$ python3 -q
>>> import numpy as np
>>> import numpy.linalg as la
>>> np.set_printoptions(precision=2, suppress=True, linewidth=200)
>>> def tidy(a):
...     return np.round(a, 2) + 0
... 
>>> W0 = np.loadtxt("w.csv", delimiter=",")
>>> print(W0)
[[ 0.  0.  0.  0. -1. -3. -2.  1.  3. -3.]
 [ 0.  0.  0.  0.  1.  3. -1. -2.  0.  2.]
 [ 0.  0.  0.  0.  3. -1.  3.  2.  1.  1.]
 [ 0.  0.  0.  0.  2.  2. -3. -1.  2.  2.]
 [-1.  1.  3.  2.  0.  0.  0.  0.  0.  0.]
 [-3.  3. -1.  2.  0.  0.  0.  0.  0.  0.]
 [-2. -1.  3. -3.  0.  0.  0.  0.  0.  0.]
 [ 1. -2.  2. -1.  0.  0.  0.  0.  0.  0.]
 [ 3.  0.  1.  2.  0.  0.  0.  0.  0.  0.]
 [-3.  2.  1.  2.  0.  0.  0.  0.  0.  0.]]
>>> np.argsort(-la.norm(W0, axis=0).round(6), kind="stable")[:3]
array([0, 3, 2])
>>> U, sigma, Vh = la.svd(W0)
>>> evecs = Vh[:(sigma > 1e-8).sum()]
>>> rng = np.random.default_rng(77233)
>>> x0 = W0[4] + 3 * W0[0] + rng.integers(2) * np.eye(10)[7]
>>> x0
array([-1.,  1.,  3.,  2., -3., -9., -6.,  4.,  9., -9.])
>>> la.matrix_rank(np.vstack([W0, x0]))
np.int64(9)
>>> np.allclose(evecs.T @ evecs @ x0, x0)
False
>>> tidy(np.diag(evecs.T @ evecs))
array([1.  , 1.  , 1.  , 1.  , 0.58, 0.53, 0.96, 0.6 , 0.8 , 0.54])
>>> G = W0.T @ W0
>>> print((W0 @ W0.T).shape)
(10, 10)
>>> tidy(la.svd(W0, compute_uv=False) ** 2)
array([50.43, 50.43, 31.56, 31.56, 20.47, 20.47,  0.53,  0.53,  0.  ,  0.  ])
>>> np.allclose(G, G.T)
True
>>> print(la.matrix_rank(G))
8
>>> ev, evecs = la.eigh(W0)
>>> x0 = np.array([3, 3, 1, 3, 0, 3, 0, 0, 0, 1])
>>> (np.sign(evecs[:, -1].round(6)) == np.sign(evecs[0, -1].round(6))).astype(int)
array([1, 0, 1, 0, 0, 0, 1, 1, 1, 0])
>>> x0 @ W0 @ x0
np.float64(38.0)
>>> z = rng.integers(0, 2, 14)
>>> M = (z[:, None] == z) * 4 + np.eye(14)
>>> print(M)
[[5. 0. 0. 0. 0. 0. 0. 0. 4. 0. 0. 0. 4. 0.]
 [0. 5. 4. 4. 4. 4. 4. 4. 0. 4. 4. 4. 0. 4.]
 [0. 4. 5. 4. 4. 4. 4. 4. 0. 4. 4. 4. 0. 4.]
 [0. 4. 4. 5. 4. 4. 4. 4. 0. 4. 4. 4. 0. 4.]
 [0. 4. 4. 4. 5. 4. 4. 4. 0. 4. 4. 4. 0. 4.]
 [0. 4. 4. 4. 4. 5. 4. 4. 0. 4. 4. 4. 0. 4.]
 [0. 4. 4. 4. 4. 4. 5. 4. 0. 4. 4. 4. 0. 4.]
 [0. 4. 4. 4. 4. 4. 4. 5. 0. 4. 4. 4. 0. 4.]
 [4. 0. 0. 0. 0. 0. 0. 0. 5. 0. 0. 0. 4. 0.]
 [0. 4. 4. 4. 4. 4. 4. 4. 0. 5. 4. 4. 0. 4.]
 [0. 4. 4. 4. 4. 4. 4. 4. 0. 4. 5. 4. 0. 4.]
 [0. 4. 4. 4. 4. 4. 4. 4. 0. 4. 4. 5. 0. 4.]
 [4. 0. 0. 0. 0. 0. 0. 0. 4. 0. 0. 0. 5. 0.]
 [0. 4. 4. 4. 4. 4. 4. 4. 0. 4. 4. 4. 0. 5.]]
>>> # 2 blocks once reordered
>>> x0 = np.array([0, -3, 2, -2, 2, 3, 2, 2, 3, 3, 3, 3, -2, -1])
>>> h = np.maximum(M @ x0, 0)
>>> tidy(np.tanh(M @ x0))
array([1.  , 1.  , 1.  , 1.  , 1.  , 1.  , 1.  , 1.  , 1.  , 1.  , 1.  , 1.  , 0.96, 1.  ])
>>> np.maximum(M @ (3 * x0), 0)
array([ 12., 159., 174., 162., 174., 177., 174., 174.,  21., 177., 177., 177.,   6., 165.])
>>> h
array([ 4., 53., 58., 54., 58., 59., 58., 58.,  7., 59., 59., 59.,  2., 55.])
>>> np.flatnonzero(h > 1e-9)
array([ 0,  1,  2,  3,  4,  5,  6,  7,  8,  9, 10, 11, 12, 13])
>>> print(np.maximum(M @ x0, 0) - np.maximum(-M @ x0, 0))
[ 4. 53. 58. 54. 58. 59. 58. 58.  7. 59. 59. 59.  2. 55.]
